>>> import numpy as np
>>> import numpy.linalg as la
>>> np.set_printoptions(precision=2, suppress=True, linewidth=140, legacy="1.25")
>>> r0 = np.array([3, 1, 3, 2, 3, 1])
>>> r1 = np.array([5, 5, 1, 3, 4, 3, 5, 0, 4, 2, 1])
>>> X = np.outer(r0, r1)
>>> X
array([[15, 15,  3,  9, 12,  9, 15,  0, 12,  6,  3],
       [ 5,  5,  1,  3,  4,  3,  5,  0,  4,  2,  1],
       [15, 15,  3,  9, 12,  9, 15,  0, 12,  6,  3],
       [10, 10,  2,  6,  8,  6, 10,  0,  8,  4,  2],
       [15, 15,  3,  9, 12,  9, 15,  0, 12,  6,  3],
       [ 5,  5,  1,  3,  4,  3,  5,  0,  4,  2,  1]])
>>> # row 2 repeats row 0
>>> left, sigma, Vh = la.svd(X)
>>> V = Vh[:(sigma > 1e-8).sum()]
>>> rng = np.random.default_rng(614)
>>> x = X[4] + -1 * X[3] + rng.integers(2) * np.eye(11)[0]
>>> x
array([6., 5., 1., 3., 4., 3., 5., 0., 4., 2., 1.])
>>> np.round(la.norm(x - V.T @ V @ x), 2)
0.9
>>> np.diag(V.T @ V)
array([0.19, 0.19, 0.01, 0.07, 0.12, 0.07, 0.19, 0.  , 0.12, 0.03, 0.01])
>>> np.allclose(V.T @ V @ x, x)
False
>>> rank = la.matrix_rank(X)
>>> rank
1
>>> ns = la.svd(X)[2][rank:].T
>>> la.matrix_rank(X.T @ X), la.matrix_rank(X @ X.T)
(1, 1)
>>> ns.shape
(11, 10)
>>> G = X.T @ X
>>> np.trace(G), (X ** 2).sum()
(4323, 4323)
>>> la.matrix_rank(G)
1
>>> np.round(la.eigvalsh(G)[::-1], 2) + 0
array([4323.,    0.,    0.,    0.,    0.,    0.,    0.,    0.,    0.,    0.,    0.])
>>> np.round(la.svd(X, compute_uv=False) ** 2, 2) + 0
array([4323.,    0.,    0.,    0.,    0.,    0.])
>>> np.allclose(G, G.T)
True
>>> left, sigma, Vh = la.svd(X)
>>> np.argmax(sigma[:-1] / (sigma[1:] + 1e-6)) + 1
1
>>> A2 = left[:, :1] @ np.diag(sigma[:1]) @ Vh[:1]
>>> la.matrix_rank(X, rtol=0.05)
1
>>> round(float(np.abs(X - A2).max()), 2)
0.0
>>> A2
array([[15., 15.,  3.,  9., 12.,  9., 15.,  0., 12.,  6.,  3.],
       [ 5.,  5.,  1.,  3.,  4.,  3.,  5.,  0.,  4.,  2.,  1.],
       [15., 15.,  3.,  9., 12.,  9., 15.,  0., 12.,  6.,  3.],
       [10., 10.,  2.,  6.,  8.,  6., 10.,  0.,  8.,  4.,  2.],
       [15., 15.,  3.,  9., 12.,  9., 15.,  0., 12.,  6.,  3.],
       [ 5.,  5.,  1.,  3.,  4.,  3.,  5.,  0.,  4.,  2.,  1.]])
>>> feats = np.loadtxt("out6.csv", delimiter=",")
>>> feats
array([[-15.1 , -13.69,  -4.04, -13.59,  -8.2 ,   0.1 ,  -7.27,   1.83,   1.  ],
       [  9.47,  10.28,  12.45,  -0.58,   2.3 ,  -5.17,   1.3 ,   9.69,   4.17],
       [  9.  ,  19.19,   0.17,  -0.19,   8.08,  -0.19, -16.98,   4.01,   0.32],
       [ -3.7 ,  -7.66,  -7.58,  11.78,   0.1 ,   4.12,   7.7 , -14.2 ,  -2.71],
       [-20.19, -18.74,  13.8 ,  -2.61, -12.68,  -7.77,  -3.81,  -5.23,  13.91],
       [ 16.  ,  18.82,   4.47,   6.61,   9.02,  -0.93,  -1.19,   4.4 ,  -0.68],
       [  5.12,  14.07,   8.04, -11.42,   2.4 ,  -4.5 , -16.29,  14.13,   3.98],
       [ -7.91,  -4.06, -11.01,  -7.58,  -1.37,   3.9 , -10.5 ,  -1.79,  -3.59],
       [ 19.09,  13.31, -30.8 ,   4.81,  14.36,  15.9 ,   9.7 ,  -1.99, -23.98],
       [ 15.9 ,   8.71,   1.11,   8.63,   6.33,   1.43,  16.48,   2.88,  -5.21],
       [  2.68,   5.11, -17.99,  -2.81,   5.48,   8.11,  -6.71,  -1.89, -10.47],
       [ -4.39,  -3.39, -10.4 ,  -4.23,  -0.32,   4.21,  -4.39,  -2.21,  -4.69],
       [ 18.31,  11.71, -27.79,   4.21,  13.  ,  14.53,  11.31,  -0.91, -22.41],
       [ -2.39,   4.21, -12.6 ,   0.43,   3.89,   5.21, -13.62,  -6.51,  -4.31],
       [-18.51, -12.12,  17.41, -11.19, -12.08, -10.1 , -13.51,   3.7 ,  15.69],
       [-12.  , -10.77,  15.73,  -1.8 ,  -9.01,  -8.11,  -2.  ,  -0.58,  12.49],
       [ -4.64,   4.61,   5.08,  -1.61,  -0.19,  -3.28, -16.61,  -0.94,   6.66]])
>>> th = np.radians(90)
>>> r_ = np.eye(9)
>>> r_[2, 2] = r_[5, 5] = np.cos(th)
>>> r_[2, 5], r_[5, 2] = -np.sin(th), np.sin(th)
>>> r_.round(2) + 0
array([[ 1.,  0.,  0.,  0.,  0.,  0.,  0.,  0.,  0.],
       [ 0.,  1.,  0.,  0.,  0.,  0.,  0.,  0.,  0.],
       [ 0.,  0.,  0.,  0.,  0., -1.,  0.,  0.,  0.],
       [ 0.,  0.,  0.,  1.,  0.,  0.,  0.,  0.,  0.],
       [ 0.,  0.,  0.,  0.,  1.,  0.,  0.,  0.,  0.],
       [ 0.,  0.,  1.,  0.,  0.,  0.,  0.,  0.,  0.],
       [ 0.,  0.,  0.,  0.,  0.,  0.,  1.,  0.,  0.],
       [ 0.,  0.,  0.,  0.,  0.,  0.,  0.,  1.,  0.],
       [ 0.,  0.,  0.,  0.,  0.,  0.,  0.,  0.,  1.]])
>>> A2 = feats @ r_.T
>>> round(la.det(r_), 2), np.trace(r_)
(1.0, 7.0)
>>> np.abs(A2 - feats).max(axis=0)
array([ 0. ,  0. , 14.9,  0. ,  0. , 46.7,  0. ,  0. ,  0. ])
>>> np.allclose(la.norm(feats, axis=1), la.norm(A2, axis=1))
True
>>> np.allclose(feats @ feats.T, A2 @ A2.T)
True
>>> F = np.loadtxt("dump.csv", delimiter=",")
>>> F
array([[ 2.,  0.,  0.,  0.,  0.,  0.,  0.,  0.,  0.,  0.,  0.],
       [ 0.,  3.,  0.,  0.,  0.,  0.,  0.,  0.,  0.,  0.,  0.],
       [ 0.,  0.,  0.,  0.,  0.,  0.,  0.,  0.,  0.,  0., -2.],
       [ 0.,  0.,  0.,  0.,  0.,  0.,  0.,  0.,  0.,  0.,  0.],
       [ 0.,  0.,  0.,  0.,  0.,  0.,  0.,  0., -2.,  0.,  0.],
       [ 0.,  0.,  0.,  0., -3.,  0.,  0.,  0.,  0.,  0.,  0.],
       [ 0.,  0.,  0.,  0.,  0.,  0.,  0., -3.,  0.,  0.,  0.],
       [ 0.,  0.,  0.,  0.,  0., -1.,  0.,  0.,  0.,  0.,  0.],
       [ 0.,  0.,  3.,  0.,  0.,  0.,  0.,  0.,  0.,  0.,  0.],
       [ 0.,  0.,  0.,  2.,  0.,  0.,  0.,  0.,  0.,  0.,  0.],
       [ 0.,  0.,  0.,  0.,  0.,  0.,  0.,  0.,  0.,  0.,  0.]])
>>> # row 10 repeats row 3
>>> x = np.array([1, 2, 2, 0, 1, -1, -2, 2, -1, 1, -2])
>>> (F * x).sum(axis=1)
array([ 2.,  6.,  4.,  0.,  2., -3., -6.,  1.,  6.,  0.,  0.])
>>> F @ (2 * x)
array([  4.,  12.,   8.,   0.,   4.,  -6., -12.,   2.,  12.,   0.,   0.])
>>> F * x
array([[ 2.,  0.,  0.,  0.,  0., -0., -0.,  0., -0.,  0., -0.],
       [ 0.,  6.,  0.,  0.,  0., -0., -0.,  0., -0.,  0., -0.],
       [ 0.,  0.,  0.,  0.,  0., -0., -0.,  0., -0.,  0.,  4.],
       [ 0.,  0.,  0.,  0.,  0., -0., -0.,  0., -0.,  0., -0.],
       [ 0.,  0.,  0.,  0.,  0., -0., -0.,  0.,  2.,  0., -0.],
       [ 0.,  0.,  0.,  0., -3., -0., -0.,  0., -0.,  0., -0.],
       [ 0.,  0.,  0.,  0.,  0., -0., -0., -6., -0.,  0., -0.],
       [ 0.,  0.,  0.,  0.,  0.,  1., -0.,  0., -0.,  0., -0.],
       [ 0.,  0.,  6.,  0.,  0., -0., -0.,  0., -0.,  0., -0.],
       [ 0.,  0.,  0.,  0.,  0., -0., -0.,  0., -0.,  0., -0.],
       [ 0.,  0.,  0.,  0.,  0., -0., -0.,  0., -0.,  0., -0.]])
>>> (F @ x).argmax()
1
>>> la.matrix_power(F, 3)
array([[ 8.,  0.,  0.,  0.,  0.,  0.,  0.,  0.,  0.,  0.,  0.],
       [ 0., 27.,  0.,  0.,  0.,  0.,  0.,  0.,  0.,  0.,  0.],
       [ 0.,  0.,  0.,  0.,  0.,  0.,  0.,  0.,  0.,  0.,  0.],
       [ 0.,  0.,  0.,  0.,  0.,  0.,  0.,  0.,  0.,  0.,  0.],
       [ 0.,  0.,  0.,  0.,  0.,  0.,  0.,  0.,  0.,  0., 12.],
       [ 0.,  0., 18.,  0.,  0.,  0.,  0.,  0.,  0.,  0.,  0.],
       [ 0.,  0.,  0.,  0., -9.,  0.,  0.,  0.,  0.,  0.,  0.],
       [ 0.,  0.,  0.,  0.,  0.,  0.,  0.,  0., -6.,  0.,  0.],
       [ 0.,  0.,  0.,  0.,  0.,  0.,  0.,  0.,  0.,  0.,  0.],
       [ 0.,  0.,  0.,  0.,  0.,  0.,  0.,  0.,  0.,  0.,  0.],
       [ 0.,  0.,  0.,  0.,  0.,  0.,  0.,  0.,  0.,  0.,  0.]])
>>> round(float(la.det(F)), 2)
0.0
>>> (F - F.T) / 2
array([[ 0. ,  0. ,  0. ,  0. ,  0. ,  0. ,  0. ,  0. ,  0. ,  0. ,  0. ],
       [ 0. ,  0. ,  0. ,  0. ,  0. ,  0. ,  0. ,  0. ,  0. ,  0. ,  0. ],
       [ 0. ,  0. ,  0. ,  0. ,  0. ,  0. ,  0. ,  0. , -1.5,  0. , -1. ],
       [ 0. ,  0. ,  0. ,  0. ,  0. ,  0. ,  0. ,  0. ,  0. , -1. ,  0. ],
       [ 0. ,  0. ,  0. ,  0. ,  0. ,  1.5,  0. ,  0. , -1. ,  0. ,  0. ],
       [ 0. ,  0. ,  0. ,  0. , -1.5,  0. ,  0. ,  0.5,  0. ,  0. ,  0. ],
       [ 0. ,  0. ,  0. ,  0. ,  0. ,  0. ,  0. , -1.5,  0. ,  0. ,  0. ],
       [ 0. ,  0. ,  0. ,  0. ,  0. , -0.5,  1.5,  0. ,  0. ,  0. ,  0. ],
       [ 0. ,  0. ,  1.5,  0. ,  1. ,  0. ,  0. ,  0. ,  0. ,  0. ,  0. ],
       [ 0. ,  0. ,  0. ,  1. ,  0. ,  0. ,  0. ,  0. ,  0. ,  0. ,  0. ],
       [ 0. ,  0. ,  1. ,  0. ,  0. ,  0. ,  0. ,  0. ,  0. ,  0. ,  0. ]])
>>> F @ F
array([[ 4.,  0.,  0.,  0.,  0.,  0.,  0.,  0.,  0.,  0.,  0.],
       [ 0.,  9.,  0.,  0.,  0.,  0.,  0.,  0.,  0.,  0.,  0.],
       [ 0.,  0.,  0.,  0.,  0.,  0.,  0.,  0.,  0.,  0.,  0.],
       [ 0.,  0.,  0.,  0.,  0.,  0.,  0.,  0.,  0.,  0.,  0.],
       [ 0.,  0., -6.,  0.,  0.,  0.,  0.,  0.,  0.,  0.,  0.],
       [ 0.,  0.,  0.,  0.,  0.,  0.,  0.,  0.,  6.,  0.,  0.],
       [ 0.,  0.,  0.,  0.,  0.,  3.,  0.,  0.,  0.,  0.,  0.],
       [ 0.,  0.,  0.,  0.,  3.,  0.,  0.,  0.,  0.,  0.,  0.],
       [ 0.,  0.,  0.,  0.,  0.,  0.,  0.,  0.,  0.,  0., -6.],
       [ 0.,  0.,  0.,  0.,  0.,  0.,  0.,  0.,  0.,  0.,  0.],
       [ 0.,  0.,  0.,  0.,  0.,  0.,  0.,  0.,  0.,  0.,  0.]])
>>> np.allclose(F @ F.T, F.T @ F)
False
>>> (F + F.T) / 2
array([[ 2. ,  0. ,  0. ,  0. ,  0. ,  0. ,  0. ,  0. ,  0. ,  0. ,  0. ],
       [ 0. ,  3. ,  0. ,  0. ,  0. ,  0. ,  0. ,  0. ,  0. ,  0. ,  0. ],
       [ 0. ,  0. ,  0. ,  0. ,  0. ,  0. ,  0. ,  0. ,  1.5,  0. , -1. ],
       [ 0. ,  0. ,  0. ,  0. ,  0. ,  0. ,  0. ,  0. ,  0. ,  1. ,  0. ],
       [ 0. ,  0. ,  0. ,  0. ,  0. , -1.5,  0. ,  0. , -1. ,  0. ,  0. ],
       [ 0. ,  0. ,  0. ,  0. , -1.5,  0. ,  0. , -0.5,  0. ,  0. ,  0. ],
       [ 0. ,  0. ,  0. ,  0. ,  0. ,  0. ,  0. , -1.5,  0. ,  0. ,  0. ],
       [ 0. ,  0. ,  0. ,  0. ,  0. , -0.5, -1.5,  0. ,  0. ,  0. ,  0. ],
       [ 0. ,  0. ,  1.5,  0. , -1. ,  0. ,  0. ,  0. ,  0. ,  0. ,  0. ],
       [ 0. ,  0. ,  0. ,  1. ,  0. ,  0. ,  0. ,  0. ,  0. ,  0. ,  0. ],
       [ 0. ,  0. , -1. ,  0. ,  0. ,  0. ,  0. ,  0. ,  0. ,  0. ,  0. ]])
>>> np.allclose(F, F.T)
False
